% python3 -q
>>> import numpy as np
>>> np.set_printoptions(precision=2, suppress=True, linewidth=140)
>>> J = np.load("sample14.npy")
>>> J
array([[-0.71, -0.71,  0.  ],
       [ 0.71, -0.71,  0.  ],
       [ 0.  ,  0.  ,  1.  ]])
>>> vec = np.array([0, 1, 1])
>>> print(np.round(J.T @ (J @ vec), 2) + 0)
[0. 1. 1.]
>>> 3 - np.linalg.matrix_rank(J - np.eye(3), tol=1e-8)
np.int64(1)
>>> print(np.abs(np.linalg.eigvals(J)))
[1. 1. 1.]
>>> [p for p in range(1, 25) if np.allclose(np.linalg.matrix_power(J, p), np.eye(3))]
[8, 16, 24]
>>> rng = np.random.default_rng(7650)
>>> lab = rng.permutation(3)
>>> lab
array([2, 1, 0])
>>> M2 = J[lab][:, lab]
>>> round(float(np.linalg.det(M2)), 2), np.round(np.linalg.det(J[lab]), 2)
(1.0, np.float64(-1.0))
>>> np.diag(M2)
array([ 1.  , -0.71, -0.71])
>>> np.allclose(M2, J)
False
>>> np.flatnonzero(np.linalg.matrix_power((J != 0) + (J.T != 0) + np.eye(3), 3)[2])
array([2])
>>> print((np.linalg.matrix_power((J != 0) + (J.T != 0) + np.eye(3), 3) > 0).astype(int))
[[1 1 0]
 [1 1 0]
 [0 0 1]]
>>> A = np.load("arr.npy")
>>> A
array([[-2.87,  2.38,  4.79],
       [ 4.33, -2.86,  3.79],
       [ 2.38, -3.64,  5.64],
       [-1.52,  4.62,  4.67],
       [ 1.21, -3.7 ,  5.21],
       [ 2.6 , -4.75,  4.59],
       [ 3.82, -4.75,  6.59],
       [ 1.53, -4.86,  7.26],
       [ 1.95, -2.63,  5.96],
       [ 1.89, -2.19,  5.53],
       [-1.27,  1.17,  5.51],
       [-2.01,  2.84,  5.46],
       [ 1.97, -3.71,  6.68],
       [-1.93,  2.39,  3.3 ],
       [-1.39,  3.42,  4.01],
       [ 1.46, -4.58,  5.76],
       [-0.63,  2.96,  6.88],
       [-2.82,  2.32,  4.65],
       [ 1.98, -1.85,  5.22],
       [-1.43,  2.35,  5.74]])
>>> t3 = np.stack([A, 5 * A, A[::-1]])
>>> np.linalg.matrix_rank(t3)
array([3, 3, 3])
>>> t3.shape
(3, 20, 3)
